$ python -q
>>> import numpy as np
>>> np.set_printoptions(precision=2, suppress=True, linewidth=100)
>>> def rnd(a):
...     return np.round(a, 2) + 0
... 
>>> J = np.array([[5, -2, -5, 4], [-4, 3, -3, -3]])
>>> print(J)
[[ 5 -2 -5  4]
 [-4  3 -3 -3]]
>>> theta = np.radians(15)
>>> Rm = np.eye(4)
>>> Rm[1, 1] = Rm[2, 2] = np.cos(theta)
>>> Rm[1, 2], Rm[2, 1] = -np.sin(theta), np.sin(theta)
>>> print(rnd(Rm))
[[ 1.    0.    0.    0.  ]
 [ 0.    0.97 -0.26  0.  ]
 [ 0.    0.26  0.97  0.  ]
 [ 0.    0.    0.    1.  ]]
>>> M2 = J @ Rm.T
>>> print(rnd(M2))
[[ 5.   -0.64 -5.35  4.  ]
 [-4.    3.67 -2.12 -3.  ]]
>>> print(rnd(np.abs(M2 - J).max(axis=0)))
[0.   1.36 0.88 0.  ]
>>> print(rnd(np.linalg.svd(J, compute_uv=False)), rnd(np.linalg.svd(M2, compute_uv=False)))
[9.12 5.46] [9.12 5.46]
>>> print(rnd(np.linalg.det(Rm)), rnd(np.trace(Rm)))
1.0 3.93
>>> vec = np.array([0, 0, 1, 1])
>>> print((J @ vec).argmax())
0
>>> print(J @ (2 * vec))
[ -2 -12]
>>> print((J * vec).sum(axis=1))
[-1 -6]
>>> K = np.arange(9).reshape(3, 3) + 4
>>> print(K)
[[ 4  5  6]
 [ 7  8  9]
 [10 11 12]]
>>> U, sig, vt = np.linalg.svd(K)
>>> print(rnd(sig))
[25.21  0.71  0.  ]
>>> M2 = U[:, :2] @ np.diag(sig[:2]) @ vt[:2]
>>> print(np.linalg.matrix_rank(M2))
2
>>> print(rnd(np.abs(K - M2).max()))
0.0
>>> print(rnd(M2))
[[ 4.  5.  6.]
 [ 7.  8.  9.]
 [10. 11. 12.]]
>>> print(rnd(np.linalg.norm(K - M2) / np.linalg.norm(K)))
0.0
>>> print(rnd(np.linalg.norm(K - M2, 2)), rnd(sig[2]))
0.0 0.0
>>> def softmax(z):
...     e = np.exp(z - z.max(axis=-1, keepdims=True))
...     return e / e.sum(axis=-1, keepdims=True)
... 
>>> print(rnd(softmax(M2[0])))
[0.09 0.24 0.67]
>>> print(rnd(softmax(10 * M2[0])))
[0. 0. 1.]
>>> S = M2 @ M2.T / np.sqrt(3)
>>> print(softmax(S).round(6).argmax(axis=1))
[2 2 2]
>>> print(rnd(softmax(S)[0] @ M2))
[10. 11. 12.]
>>> print(rnd(softmax(S)))
[[0. 0. 1.]
 [0. 0. 1.]
 [0. 0. 1.]]
>>> print(rnd(softmax(S + np.triu(np.full(S.shape, -np.inf), 1))))
[[1. 0. 0.]
 [0. 1. 0.]
 [0. 0. 1.]]
>>> X = np.load("run13.npy")
>>> print(X)
[[1.   0.   0.   0.  ]
 [0.5  0.5  0.   0.  ]
 [0.   0.   0.67 0.33]
 [0.   0.   0.   1.  ]]
>>> M2 = X / np.sqrt((X ** 2).mean(axis=1, keepdims=True))
>>> print(np.linalg.matrix_rank(X - X.mean(axis=1, keepdims=True)))
3
>>> print(np.linalg.matrix_rank(M2) == np.linalg.matrix_rank(X))
True
>>> print(rnd(X - X.mean(axis=1, keepdims=True)))
[[ 0.75 -0.25 -0.25 -0.25]
 [ 0.25  0.25 -0.25 -0.25]
 [-0.25 -0.25  0.42  0.08]
 [-0.25 -0.25 -0.25  0.75]]
>>> print(rnd(np.linalg.norm(M2, axis=1)))
[2. 2. 2. 2.]
>>> print(M2[0])
[2. 0. 0. 0.]
